$ python3 -q
>>> import numpy as np
>>> np.set_printoptions(precision=2, suppress=True, linewidth=200)
>>> rng = np.random.default_rng(338002)
>>> th = np.sort(rng.uniform(-2, 2, 20))
>>> F = np.c_[th, th ** 2, th ** 3] @ np.array([[4, -5, -3], [-5, -1, 3], [-1, -1, 1]])
>>> F
array([[-16.18,  10.39,   8.8 ],
       [-15.17,   9.59,   8.41],
       [-11.17,   6.83,   6.64],
       [ -5.15,   3.48,   3.37],
       [ -2.13,   1.77,   1.48],
       [ -2.03,   1.71,   1.41],
       [ -0.46,   0.51,   0.34],
       [  0.32,  -0.47,  -0.25],
       [  0.71,  -1.53,  -0.59],
       [  0.38,  -3.6 ,  -0.5 ],
       [  0.14,  -4.08,  -0.37],
       [ -1.71,  -6.67,   0.81],
       [ -5.39, -10.34,   3.33],
       [ -6.4 , -11.23,   4.04],
       [ -8.72, -13.21,   5.7 ],
       [-10.82, -14.92,   7.21],
       [-10.88, -14.96,   7.25],
       [-16.74, -19.54,  11.57],
       [-17.25, -19.92,  11.94],
       [-18.22, -20.66,  12.67]])
>>> cov = F.T @ F
>>> cov
array([[ 1946.76,  1207.09, -1250.46],
       [ 1207.09,  2400.78,  -863.44],
       [-1250.46,  -863.44,   810.6 ]])
>>> round(np.trace(cov), 2), round((F ** 2).sum(), 2)
(np.float64(5158.14), np.float64(5158.14))
>>> np.linalg.eigvalsh(cov)[::-1]
array([4069.75, 1086.43,    1.96])
>>> m1 = np.load("layer13.npy")
>>> m1
array([[ 0.13,  0.06,  0.42, -0.02],
       [ 0.17, -0.11, -1.12,  0.27],
       [ 0.83,  0.06, -0.18,  0.38],
       [ 0.35,  0.07,  0.32,  0.09]])
>>> r = np.linalg.matrix_rank(m1)
>>> r
np.int64(2)
>>> N = np.linalg.svd(m1)[2][r:].T
>>> [int(np.linalg.matrix_rank(np.delete(m1, i, axis=0))) for i in range(4)]
[2, 2, 2, 2]
>>> np.round(m1 @ N, 2) + 0
array([[0., 0.],
       [0., 0.],
       [0., 0.],
       [0., 0.]])
>>> np.allclose(m1 @ N, 0)
True
>>> [int(np.linalg.matrix_rank(m1[:i])) for i in range(1, len(m1) + 1)]
[1, 2, 2, 2]
>>> N @ N.T
array([[ 0.15, -0.09, -0.05, -0.35],
       [-0.09,  0.98, -0.11, -0.02],
       [-0.05, -0.11,  0.04,  0.15],
       [-0.35, -0.02,  0.15,  0.83]])
